% ipython --no-banner

In [1]: import numpy as np

In [2]: np.set_printoptions(precision=3, suppress=True, linewidth=140, sign=" ")

In [3]: m1 = np.load("sample9.npy")

In [4]: m1
Out[4]: 
array([[ 0.5  ,  1.2  ,  1.4  ],
       [-0.4  , -1.9  , -1.158],
       [ 1.3  , -2.3  ,  3.857],
       [-1.5  ,  0.3  , -4.524],
       [ 1.   , -2.1  ,  2.95 ],
       [-0.5  , -2.8  , -1.341],
       [-0.8  , -0.3  , -2.316],
       [ 0.1  , -0.8  ,  0.398],
       [ 1.6  , -1.7  ,  4.724],
       [ 0.6  , -0.8  ,  1.821],
       [-0.6  ,  0.8  , -1.713],
       [-2.8  , -0.7  , -8.39 ],
       [ 1.2  , -0.9  ,  3.563],
       [ 1.3  , -2.1  ,  3.946],
       [ 0.5  , -1.1  ,  1.513],
       [ 0.9  , -0.5  ,  2.804],
       [ 0.3  , -1.3  ,  0.926],
       [-0.2  , -0.4  , -0.628],
       [-0.2  , -0.7  , -0.689],
       [-1.   ,  0.2  , -3.033],
       [ 1.3  ,  1.   ,  3.854],
       [-1.2  ,  0.4  , -3.576],
       [ 0.2  ,  0.5  ,  0.559],
       [ 0.2  ,  1.7  ,  0.685],
       [ 0.7  ,  1.4  ,  2.147],
       [ 1.   ,  0.8  ,  3.029],
       [ 1.5  , -0.6  ,  4.415],
       [ 1.2  , -0.9  ,  3.534]])

In [5]: t3 = np.stack([m1, 3 * m1, m1[::-1]])

In [6]: np.linalg.matrix_rank(t3)
Out[6]: array([ 3,  3,  3])

In [7]: np.linalg.norm(t3, axis=(1, 2))
Out[7]: array([ 18.801,  56.403,  18.801])

In [8]: print(np.linalg.matrix_rank(t3.reshape(3, -1)))
2

In [9]: np.einsum("bij,cij->bc", t3, t3)
Out[9]: 
array([[  353.477,  1060.432,     7.254],
       [ 1060.432,  3181.297,    21.761],
       [    7.254,    21.761,   353.477]])
